$ python -q
>>> import numpy as np
>>> from numpy import linalg as LA
>>> np.set_printoptions(precision=3, suppress=True, linewidth=100, sign=" ")
>>> def rd(a):
...     return np.round(a, 3) + 0
... 
>>> data = np.loadtxt("m.csv", delimiter=",")
>>> data
array([[ 0.,  0.,  0.,  0.,  0.,  0.,  0.,  0.,  0.,  0.,  0.,  0.],
       [ 0.,  0.,  0.,  0.,  0.,  0.,  0.,  0.,  0.,  0.,  0.,  0.],
       [ 0.,  0.,  2.,  0.,  0.,  0.,  0.,  0.,  0.,  0.,  0.,  0.],
       [ 0.,  0.,  0., -2.,  0.,  0.,  0.,  0.,  0.,  0.,  0.,  0.],
       [ 0.,  0.,  0.,  0.,  2.,  0.,  0.,  0.,  0.,  0.,  0.,  0.],
       [ 0.,  0.,  0.,  0.,  0., -3.,  0.,  0.,  0.,  0.,  0.,  0.],
       [ 0.,  0.,  0.,  0.,  0.,  0., -2.,  0.,  0.,  0.,  0.,  0.],
       [ 0.,  0.,  0.,  0.,  0.,  0.,  0.,  0.,  0.,  0.,  0.,  0.],
       [ 0.,  0.,  0.,  0.,  0.,  0.,  0.,  0.,  3.,  0.,  0.,  0.],
       [ 0.,  0.,  0.,  0.,  0.,  0.,  0.,  0.,  0.,  0.,  0.,  0.],
       [ 0.,  0.,  0.,  0.,  0.,  0.,  0.,  0.,  0.,  0.,  2.,  0.],
       [ 0.,  0.,  0.,  0.,  0.,  0.,  0.,  0.,  0.,  0.,  0.,  2.]])
>>> U, sig, Vh = LA.svd(data)
>>> evecs = Vh[:(sig > 1e-8).sum()]
>>> rng = np.random.default_rng(926)
>>> x0 = data[1] + 5 * data[10] + rng.integers(2) * np.eye(12)[11]
>>> x0
array([  0.,   0.,   0.,   0.,   0.,   0.,   0.,   0.,   0.,   0.,  10.,   1.])
>>> print(np.allclose(evecs.T @ evecs @ x0, x0))
True
>>> np.diag(evecs.T @ evecs)
array([ 0.,  0.,  1.,  1.,  1.,  1.,  1.,  0.,  1.,  0.,  1.,  1.])
>>> print(rd(np.sort(np.abs(LA.eigvals(data)))))
[ 0.  0.  0.  0.  2.  2.  2.  2.  2.  2.  3.  3.]
>>> np.trace(data)
np.float64(4.0)
>>> rd(LA.det(data))
np.float64(0.0)
>>> print(data @ data)
[[ 0.  0.  0.  0.  0.  0.  0.  0.  0.  0.  0.  0.]
 [ 0.  0.  0.  0.  0.  0.  0.  0.  0.  0.  0.  0.]
 [ 0.  0.  4.  0.  0.  0.  0.  0.  0.  0.  0.  0.]
 [ 0.  0.  0.  4.  0.  0.  0.  0.  0.  0.  0.  0.]
 [ 0.  0.  0.  0.  4.  0.  0.  0.  0.  0.  0.  0.]
 [ 0.  0.  0.  0.  0.  9.  0.  0.  0.  0.  0.  0.]
 [ 0.  0.  0.  0.  0.  0.  4.  0.  0.  0.  0.  0.]
 [ 0.  0.  0.  0.  0.  0.  0.  0.  0.  0.  0.  0.]
 [ 0.  0.  0.  0.  0.  0.  0.  0.  9.  0.  0.  0.]
 [ 0.  0.  0.  0.  0.  0.  0.  0.  0.  0.  0.  0.]
 [ 0.  0.  0.  0.  0.  0.  0.  0.  0.  0.  4.  0.]
 [ 0.  0.  0.  0.  0.  0.  0.  0.  0.  0.  0.  4.]]
>>> assert data == data.T
Traceback (most recent call last):
  File "<python-input-17>", line 1, in <module>
    assert data == data.T
           ^^^^^^^^^^^^^^
ValueError: The truth value of an array with more than one element is ambiguous. Use a.any() or a.all()
>>> np.allclose(data @ data.T, data.T @ data)
True
>>> rd(np.abs(LA.eigvals(data)).max())
np.float64(3.0)
